$ python3 -q
>>> import numpy as np
>>> import numpy.linalg as la
>>> np.set_printoptions(precision=2, suppress=True, linewidth=140, sign=" ")
>>> def tidy(a):
...     return np.round(a, 2) + 0
... 
>>> u = np.array([1, 2, 0, 2, -1, -1, -1, -2, 0, -2])
>>> feats = 5 * np.eye(10) + np.outer(u, u)
>>> print(feats)
[[ 6.  2.  0.  2. -1. -1. -1. -2.  0. -2.]
 [ 2.  9.  0.  4. -2. -2. -2. -4.  0. -4.]
 [ 0.  0.  5.  0.  0.  0.  0.  0.  0.  0.]
 [ 2.  4.  0.  9. -2. -2. -2. -4.  0. -4.]
 [-1. -2.  0. -2.  6.  1.  1.  2.  0.  2.]
 [-1. -2.  0. -2.  1.  6.  1.  2.  0.  2.]
 [-1. -2.  0. -2.  1.  1.  6.  2.  0.  2.]
 [-2. -4.  0. -4.  2.  2.  2.  9.  0.  4.]
 [ 0.  0.  0.  0.  0.  0.  0.  0.  5.  0.]
 [-2. -4.  0. -4.  2.  2.  2.  4.  0.  9.]]
>>> # symmetric
>>> left, sv, vt = la.svd(feats, full_matrices=False)
>>> tidy(sv / sv[0])
array([ 1. ,  0.2,  0.2,  0.2,  0.2,  0.2,  0.2,  0.2,  0.2,  0.2])
>>> tidy(left.T @ left)
array([[ 1.,  0.,  0.,  0.,  0.,  0.,  0.,  0.,  0.,  0.],
       [ 0.,  1.,  0.,  0.,  0.,  0.,  0.,  0.,  0.,  0.],
       [ 0.,  0.,  1.,  0.,  0.,  0.,  0.,  0.,  0.,  0.],
       [ 0.,  0.,  0.,  1.,  0.,  0.,  0.,  0.,  0.,  0.],
       [ 0.,  0.,  0.,  0.,  1.,  0.,  0.,  0.,  0.,  0.],
       [ 0.,  0.,  0.,  0.,  0.,  1.,  0.,  0.,  0.,  0.],
       [ 0.,  0.,  0.,  0.,  0.,  0.,  1.,  0.,  0.,  0.],
       [ 0.,  0.,  0.,  0.,  0.,  0.,  0.,  1.,  0.,  0.],
       [ 0.,  0.,  0.,  0.,  0.,  0.,  0.,  0.,  1.,  0.],
       [ 0.,  0.,  0.,  0.,  0.,  0.,  0.,  0.,  0.,  1.]])
>>> left.shape, sv.shape, vt.shape
((10, 10), (10,), (10, 10))
>>> print(tidy(vt @ vt.T))
[[ 1.  0.  0.  0.  0.  0.  0.  0.  0.  0.]
 [ 0.  1.  0.  0.  0.  0.  0.  0.  0.  0.]
 [ 0.  0.  1.  0.  0.  0.  0.  0.  0.  0.]
 [ 0.  0.  0.  1.  0.  0.  0.  0.  0.  0.]
 [ 0.  0.  0.  0.  1.  0.  0.  0.  0.  0.]
 [ 0.  0.  0.  0.  0.  1.  0.  0.  0.  0.]
 [ 0.  0.  0.  0.  0.  0.  1.  0.  0.  0.]
 [ 0.  0.  0.  0.  0.  0.  0.  1.  0.  0.]
 [ 0.  0.  0.  0.  0.  0.  0.  0.  1.  0.]
 [ 0.  0.  0.  0.  0.  0.  0.  0.  0.  1.]]
>>> tidy(np.cumsum(sv ** 2) / np.sum(sv ** 2))
array([ 0.74,  0.76,  0.79,  0.82,  0.85,  0.88,  0.91,  0.94,  0.97,  1.  ])
>>> print(np.allclose(left * sv @ vt, feats))
True
>>> rng = np.random.default_rng(87458)
>>> mat = np.array([[1, 0, 1, 1, 1, 3],
...     [3, 0, 3, 0, 0, 3],
...     [0, 3, 3, 1, 1, 2],
...     [2, 3, 1, 3, 3, 0],
...     [3, 3, 1, 1, 2, 1],
...     [1, 3, 1, 0, 1, 2],
...     [0, 0, 2, 3, 3, 3],
...     [1, 2, 2, 2, 3, 0],
...     [1, 1, 2, 1, 2, 3],
...     [2, 0, 2, 3, 0, 2],
...     [2, 3, 2, 2, 0, 2]]) * (rng.random((11, 6)) < 0.3)
>>> print(mat)
[[ 1  0  0  0  0  3]
 [ 0  0  0  0  0  0]
 [ 0  0  0  0  0  0]
 [ 0  0  0  0  3  0]
 [ 0  0  0  1  2  0]
 [ 0  0  0  0  0  2]
 [ 0  0  0  0  0  3]
 [ 0  0  2  2  0  0]
 [ 0  0  0  1  2  0]
 [ 0  0  0  0  0  0]
 [ 0  0  0  0  0  2]]
>>> # rows and columns are dependent
>>> left, sv, vt = la.svd(mat)
>>> np.argmax(sv[:-1] / (sv[1:] + 1e-6)) + 1
np.int64(5)
>>> other = left[:, :5] @ np.diag(sv[:5]) @ vt[:5]
>>> la.matrix_rank(other)
np.int64(5)
>>> tidy(np.abs(mat - other).max())
np.float64(0.0)
>>> print(la.matrix_rank(mat, rtol=0.05))
5
>>> tidy(other)
array([[ 1.,  0.,  0.,  0.,  0.,  3.],
       [ 0.,  0.,  0.,  0.,  0.,  0.],
       [ 0.,  0.,  0.,  0.,  0.,  0.],
       [ 0.,  0.,  0.,  0.,  3.,  0.],
       [ 0.,  0.,  0.,  1.,  2.,  0.],
       [ 0.,  0.,  0.,  0.,  0.,  2.],
       [ 0.,  0.,  0.,  0.,  0.,  3.],
       [ 0.,  0.,  2.,  2.,  0.,  0.],
       [ 0.,  0.,  0.,  1.,  2.,  0.],
       [ 0.,  0.,  0.,  0.,  0.,  0.],
       [ 0.,  0.,  0.,  0.,  0.,  2.]])
